% ipython --no-banner

In [1]: import numpy as np

In [2]: import numpy.linalg as la

In [3]: np.set_printoptions(precision=2, suppress=True, linewidth=160, sign=" ")

In [4]: def rd(a):
   ...:     return np.round(a, 2) + 0
   ...: 

In [5]: J = np.load("block11.npy")

In [6]: J
Out[6]: 
array([[-0.22, -0.62,  0.39, -0.23, -0.58, -0.26],
       [ 0.58, -0.82, -0.08,  0.19,  0.35, -0.89],
       [ 0.18, -0.98,  0.57, -0.23, -0.69, -0.94],
       [ 0.04,  0.12, -0.02,  0.43,  0.62, -0.54],
       [-0.08, -0.6 ,  0.3 , -0.02, -0.26, -0.52],
       [-0.27, -0.64,  0.41, -0.48, -0.81,  0.17],
       [ 0.22, -0.83,  0.22, -0.26, -0.52, -0.59],
       [-0.16, -0.99,  0.73, -0.63, -0.95, -0.79],
       [ 0.08, -0.98,  0.74,  0.92,  0.94, -1.  ],
       [-0.41,  0.69, -0.05, -0.64, -0.81,  0.96],
       [-0.81,  0.54,  0.4 , -0.97, -1.  ,  1.  ],
       [-0.25,  0.45, -0.03, -0.45, -0.62,  0.85],
       [ 0.79, -0.76, -0.39,  0.62,  0.89, -0.97],
       [ 0.33,  0.91, -0.72, -0.6 , -0.35,  0.98],
       [-0.35, -1.  ,  0.98, -0.91, -1.  , -0.99],
       [-0.74, -0.23,  0.54, -0.96, -1.  ,  0.99],
       [-0.36,  0.26,  0.28,  0.62,  0.71, -0.68]])

In [7]: cen = J - J.mean(axis=1)
---------------------------------------------------------------------------
ValueError                                Traceback (most recent call last)
Cell In[7], line 1
----> 1 cen = J - J.mean(axis=1)

ValueError: operands could not be broadcast together with shapes (17,6) (17,) 

In [8]: cen = J - J.mean(axis=0)

In [9]: U, sv, Vt = la.svd(cen, full_matrices=False)

In [10]: rd(np.abs(Vt[-1]))
Out[10]: array([ 0.66,  0.27,  0.69,  0.  ,  0.01,  0.14])

In [11]: rd(sv)
Out[11]: array([ 4.74,  3.31,  1.63,  0.94,  0.43,  0.29])

In [12]: (np.sign(U[:, 0]) == np.sign(U[0, 0])).astype(int)
Out[12]: array([ 1,  0,  0,  0,  0,  1,  0,  0,  0,  1,  1,  1,  0,  1,  0,  1,  0])

In [13]: rd(cen.mean(axis=0))
Out[13]: array([ 0.,  0.,  0.,  0.,  0.,  0.])

In [14]: cen = J - J.mean(axis=0)

In [15]: vecs = la.svd(cen)[2][:2]

In [16]: B = cen - cen @ vecs.T @ vecs

In [17]: rd(np.diag(vecs.T @ vecs))
Out[17]: array([ 0.08,  0.45,  0.18,  0.29,  0.49,  0.5 ])

In [18]: rd(np.cov(cen @ vecs.T, rowvar=False))
Out[18]: 
array([[ 1.41,  0.  ],
       [ 0.  ,  0.68]])

In [19]: la.norm(B, axis=1).round(6).argmax()
Out[19]: np.int64(16)

In [20]: vec = np.array([3, 1, 4, 7, 3, 3])

In [21]: y = J @ vec

In [22]: rd(la.pinv(J) @ J)
Out[22]: 
array([[ 1.,  0.,  0.,  0.,  0.,  0.],
       [ 0.,  1.,  0.,  0.,  0.,  0.],
       [ 0.,  0.,  1.,  0.,  0.,  0.],
       [ 0.,  0.,  0.,  1.,  0.,  0.],
       [ 0.,  0.,  0.,  0.,  1.,  0.],
       [ 0.,  0.,  0.,  0.,  0.,  1.]])

In [23]: rd(la.lstsq(J, y)[0])
Out[23]: array([ 3.,  1.,  4.,  7.,  3.,  3.])

In [24]: rng = np.random.default_rng(712256)

In [25]: y = y + 0.02 * rng.normal(size=17)

In [26]: rd(y)
Out[26]: array([ -3.87,   0.3 ,  -4.64,   3.41,  -2.12,  -5.09,  -4.44,  -8.17,   8.48,  -4.79,  -7.08,  -2.95,   4.13,  -3.28, -10.51,  -7.05,   4.73])

In [27]: c, *_ = la.lstsq(J, y)

In [28]: c.round()
Out[28]: array([ 3.,  1.,  4.,  7.,  3.,  3.])

In [29]: rd(J.T @ (y - J @ c))
Out[29]: array([ 0.,  0.,  0.,  0.,  0.,  0.])

In [30]: hat = J @ la.solve(J.T @ J, J.T)

In [31]: rd(np.diag(hat))
Out[31]: array([ 0.23,  0.25,  0.48,  0.15,  0.16,  0.24,  0.16,  0.24,  0.85,  0.16,  0.3 ,  0.14,  0.42,  0.5 ,  0.64,  0.6 ,  0.49])

In [32]: np.allclose(hat @ hat, hat)
Out[32]: True

In [33]: rd(la.eigvalsh(hat))
Out[33]: array([ 0.,  0.,  0.,  0.,  0.,  0.,  0.,  0.,  0.,  0.,  0.,  1.,  1.,  1.,  1.,  1.,  1.])

In [34]: K = np.load("data.npy")

In [35]: K
Out[35]: 
array([[ 8, -8, -8,  0,  8,  0, -2],
       [-8,  8,  8,  0, -8,  0,  2],
       [-8,  8,  8,  0, -8,  0,  2],
       [ 0,  0,  0, 18, -6, 18,  9],
       [ 8, -8, -8, -6, 10, -6, -5],
       [ 0,  0,  0, 18, -6, 18,  9],
       [-2,  2,  2,  9, -5,  9,  5]])

In [36]: # rows 1 and 2 are equal

In [37]: K[2] @ K[0]
Out[37]: np.int64(-260)

In [38]: rd(la.norm(K, 1)), rd(la.norm(K, np.inf))
Out[38]: (np.float64(51.0), np.float64(51.0))

In [39]: rd(la.norm(K[2], 1)), rd(la.norm(K[2], np.inf))
Out[39]: (np.float64(34.0), np.float64(8.0))

In [40]: rd(la.norm(K) ** 2 / la.norm(K, 2) ** 2)
Out[40]: np.float64(1.45)

In [41]: U, sv, Vt = la.svd(K)

In [42]: vecs = Vt[:(sv > 1e-8).sum()]

In [43]: vec = K[5] + -3 * K[3] + rng.integers(2) * np.eye(7)[5]

In [44]: vec
Out[44]: array([  0.,   0.,   0., -36.,  12., -36., -18.])

In [45]: rd(vecs.T @ vecs)
Out[45]: 
array([[ 0.25, -0.25, -0.25,  0.05,  0.24,  0.05, -0.04],
       [-0.25,  0.25,  0.25, -0.05, -0.24, -0.05,  0.04],
       [-0.25,  0.25,  0.25, -0.05, -0.24, -0.05,  0.04],
       [ 0.05, -0.05, -0.05,  0.43, -0.1 ,  0.43,  0.2 ],
       [ 0.24, -0.24, -0.24, -0.1 ,  0.27, -0.1 , -0.11],
       [ 0.05, -0.05, -0.05,  0.43, -0.1 ,  0.43,  0.2 ],
       [-0.04,  0.04,  0.04,  0.2 , -0.11,  0.2 ,  0.11]])

In [46]: np.allclose(vecs.T @ vecs @ vec, vec)
Out[46]: True

In [47]: rd(np.diag(vecs.T @ vecs))
Out[47]: array([ 0.25,  0.25,  0.25,  0.43,  0.27,  0.43,  0.11])

In [48]: rd(la.norm(vec - vecs.T @ vecs @ vec))
Out[48]: np.float64(0.0)

In [49]: la.matrix_rank(np.vstack([K, vec]))
Out[49]: np.int64(2)

In [50]: rank = la.matrix_rank(K)

In [51]: rank
Out[51]: np.int64(2)

In [52]: N = la.svd(K)[2][rank:].T

In [53]: np.allclose(K @ N, 0)
Out[53]: True

In [54]: rd(N @ N.T)
Out[54]: 
array([[ 0.75,  0.25,  0.25, -0.05, -0.24, -0.05,  0.04],
       [ 0.25,  0.75, -0.25,  0.05,  0.24,  0.05, -0.04],
       [ 0.25, -0.25,  0.75,  0.05,  0.24,  0.05, -0.04],
       [-0.05,  0.05,  0.05,  0.57,  0.1 , -0.43, -0.2 ],
       [-0.24,  0.24,  0.24,  0.1 ,  0.73,  0.1 ,  0.11],
       [-0.05,  0.05,  0.05, -0.43,  0.1 ,  0.57, -0.2 ],
       [ 0.04, -0.04, -0.04, -0.2 ,  0.11, -0.2 ,  0.89]])

In [55]: N.shape
Out[55]: (7, 5)

In [56]: [round(float(x), 2) for x in la.svd(K, compute_uv=False)[:3]]
Out[56]: [44.93, 30.07, 0.0]

In [57]: la.matrix_rank(K, rtol=0.1)
Out[57]: np.int64(2)

In [58]: w, vecs = la.eigh(K)

In [59]: np.unique(w.round(6) + 0, return_counts=True)[1]
Out[59]: array([ 5,  1,  1])

In [60]: rd(vecs @ np.diag(w) @ vecs.T)
Out[60]: 
array([[ 8., -8., -8.,  0.,  8.,  0., -2.],
       [-8.,  8.,  8.,  0., -8.,  0.,  2.],
       [-8.,  8.,  8.,  0., -8.,  0.,  2.],
       [ 0.,  0.,  0., 18., -6., 18.,  9.],
       [ 8., -8., -8., -6., 10., -6., -5.],
       [ 0.,  0.,  0., 18., -6., 18.,  9.],
       [-2.,  2.,  2.,  9., -5.,  9.,  5.]])

In [61]: rd(la.eigvalsh(K @ K))
Out[61]: array([    0.  ,     0.  ,     0.  ,     0.  ,     0.  ,   904.02,  2018.98])

In [62]: rd(vecs.T @ vecs)
Out[62]: 
array([[ 1.,  0.,  0.,  0.,  0.,  0.,  0.],
       [ 0.,  1.,  0.,  0.,  0.,  0.,  0.],
       [ 0.,  0.,  1.,  0.,  0.,  0.,  0.],
       [ 0.,  0.,  0.,  1.,  0.,  0.,  0.],
       [ 0.,  0.,  0.,  0.,  1.,  0.,  0.],
       [ 0.,  0.,  0.,  0.,  0.,  1.,  0.],
       [ 0.,  0.,  0.,  0.,  0.,  0.,  1.]])

In [63]: rd(np.abs(vecs[:, -1]))
Out[63]: array([ 0.17,  0.17,  0.17,  0.58,  0.36,  0.58,  0.33])

In [64]: w.sum(), np.trace(K)
Out[64]: (np.float64(75.0), np.int64(75))

In [65]: m1 = np.loadtxt("arr.csv", delimiter=",")

In [66]: m1
Out[66]: 
array([[  1. ,  -0.2,  -0.5,   0.1,  -0.1,  -1.6,   0.6],
       [ -2. ,  -1.5,   0. ,   2.1,   1.1,   0.3,  -1.8],
       [ -0.4,   0.3,   1.1,  -0.5,  -1.2,   0. ,   0.3],
       [ -4. ,   2. ,  14. ,   1. ,   3. ,   8. , -15. ],
       [ -0.5,   1.1,  -0.3,   0.2,  -1.7,  -0.5,   1.1],
       [  0.4,  -0.5,   1. ,   0. ,   1.2,  -0.8,   0.2],
       [  1.9,   0.3,  -1.1,   1.2,   0.3,   0.4,  -1.4],
       [ -1.2,  -1.1,   0.4,   0.3,   0.7,  -0.7,   0. ],
       [ -0.7,   0. ,   0.9,  -0.6,  -1.3,  -1.2,   0.9],
       [ -1.3,   2. ,   0.8,   0.5,  -0.9,  -0.5,  -0.6],
       [ -0.6,   0. ,  -0.3,   1.4,  -0.3,  -0.6,   0.5],
       [ -1.8,   0.7,   1.2,   0.7,  -0.1,   0.4,  -2. ],
       [  1.4,   0.7,  -0.8,   0.2,   0.5,   0.7,  -1.1],
       [ -1.2,   0.4,  -2.4,   0.3,   0. ,   1.6,  -2.5],
       [ -0.7,   0.6,   1.8,   0. ,  -0.1,  -0.9,  -1.9],
       [  2.9,   0.8,   1.4,   0.8,   1. ,  -0.6,  -1.9],
       [ -0.3,   0.9,  -1.5,  -0.3,   1.2,   2.2,  -1. ],
       [  1.1,   0. ,   0.3,   0.1,  -0.1,  -1.5,  -0.5],
       [  0.4,  -0.3,  -0.3,  -1.7,   1.1,  -0.4,   0.2],
       [ -0.3,  -0.2,   1.3,  -0.1,  -0.9,   0.9,   0.3],
       [ -2.2,   0. ,  -0.7,   0.4,  -0.6,   0.3,   0. ]])

In [67]: # row 3 is much longer than the rest

In [68]: r0 = np.array([-2, 0])

In [69]: np.array([np.convolve(row, r0, "same") for row in m1])
Out[69]: 
array([[ -2. ,   0.4,   1. ,  -0.2,   0.2,   3.2,  -1.2],
       [  4. ,   3. ,   0. ,  -4.2,  -2.2,  -0.6,   3.6],
       [  0.8,  -0.6,  -2.2,   1. ,   2.4,   0. ,  -0.6],
       [  8. ,  -4. , -28. ,  -2. ,  -6. , -16. ,  30. ],
       [  1. ,  -2.2,   0.6,  -0.4,   3.4,   1. ,  -2.2],
       [ -0.8,   1. ,  -2. ,   0. ,  -2.4,   1.6,  -0.4],
       [ -3.8,  -0.6,   2.2,  -2.4,  -0.6,  -0.8,   2.8],
       [  2.4,   2.2,  -0.8,  -0.6,  -1.4,   1.4,   0. ],
       [  1.4,   0. ,  -1.8,   1.2,   2.6,   2.4,  -1.8],
       [  2.6,  -4. ,  -1.6,  -1. ,   1.8,   1. ,   1.2],
       [  1.2,   0. ,   0.6,  -2.8,   0.6,   1.2,  -1. ],
       [  3.6,  -1.4,  -2.4,  -1.4,   0.2,  -0.8,   4. ],
       [ -2.8,  -1.4,   1.6,  -0.4,  -1. ,  -1.4,   2.2],
       [  2.4,  -0.8,   4.8,  -0.6,   0. ,  -3.2,   5. ],
       [  1.4,  -1.2,  -3.6,   0. ,   0.2,   1.8,   3.8],
       [ -5.8,  -1.6,  -2.8,  -1.6,  -2. ,   1.2,   3.8],
       [  0.6,  -1.8,   3. ,   0.6,  -2.4,  -4.4,   2. ],
       [ -2.2,   0. ,  -0.6,  -0.2,   0.2,   3. ,   1. ],
       [ -0.8,   0.6,   0.6,   3.4,  -2.2,   0.8,  -0.4],
       [  0.6,   0.4,  -2.6,   0.2,   1.8,  -1.8,  -0.6],
       [  4.4,   0. ,   1.4,  -0.8,   1.2,  -0.6,   0. ]])
